$ python3 -q
>>> import numpy as np
>>> from numpy import linalg as LA
>>> np.set_printoptions(precision=2, suppress=True, linewidth=160)
>>> M = np.load("x.npy")
>>> M
array([[-2,  0, -1,  2, -1,  1, -2,  0],
       [ 2,  0,  1, -1,  1,  0,  2, -1],
       [ 1,  2, -1,  0,  1, -1,  2,  1],
       [ 1, -2,  1,  0, -2,  0,  1,  1],
       [ 1, -2, -1,  0,  0,  2,  1, -1],
       [ 0,  2, -2,  2, -1, -1, -1,  1],
       [-2, -1,  0, -1,  2,  0,  2, -1],
       [ 2,  0, -1,  0,  1,  2,  0, -1],
       [-2,  1, -2, -1, -1,  2, -2,  1],
       [ 2, -1,  2, -2,  0,  2,  0,  2],
       [ 1, -1,  2,  1,  2,  0,  0, -1],
       [ 1,  2, -1,  2,  0, -2, -1,  2],
       [ 2, -2,  2,  0,  0,  0,  2, -2]])
>>> x = np.array([-3, 3, 2, 1, -1, 1, -2, -2])
>>> rhs = M @ x
>>> LA.lstsq(M, rhs)[0]
array([-3.,  3.,  2.,  1., -1.,  1., -2., -2.])
>>> LA.solve(M.T @ M, M.T @ rhs)
array([-3.,  3.,  2.,  1., -1.,  1., -2., -2.])
>>> rhs
array([12, -8, -7, -9, -9,  4, -2, -5,  9, -9, -1, -1, -8])
>>> rng = np.random.default_rng(312)
>>> rhs = rhs + 0.3 * rng.normal(size=13)
>>> rhs
array([12.21, -8.22, -6.67, -8.97, -9.15,  4.  , -2.04, -4.61,  9.57, -9.56, -1.17, -0.71, -7.07])
>>> beta, *_ = LA.lstsq(M, rhs)
>>> [round(float(LA.norm(LA.solve(M.T @ M + lam * np.eye(8), M.T @ rhs))), 2) for lam in (0, 1, 10, 100)]
[5.97, 4.7, 3.07, 1.2]
>>> np.round(LA.norm(rhs - M @ beta), 2)
np.float64(1.17)
>>> P = M @ LA.solve(M.T @ M, M.T)
>>> np.round(LA.eigvalsh(P), 2) + 0
array([0., 0., 0., 0., 0., 1., 1., 1., 1., 1., 1., 1., 1.])
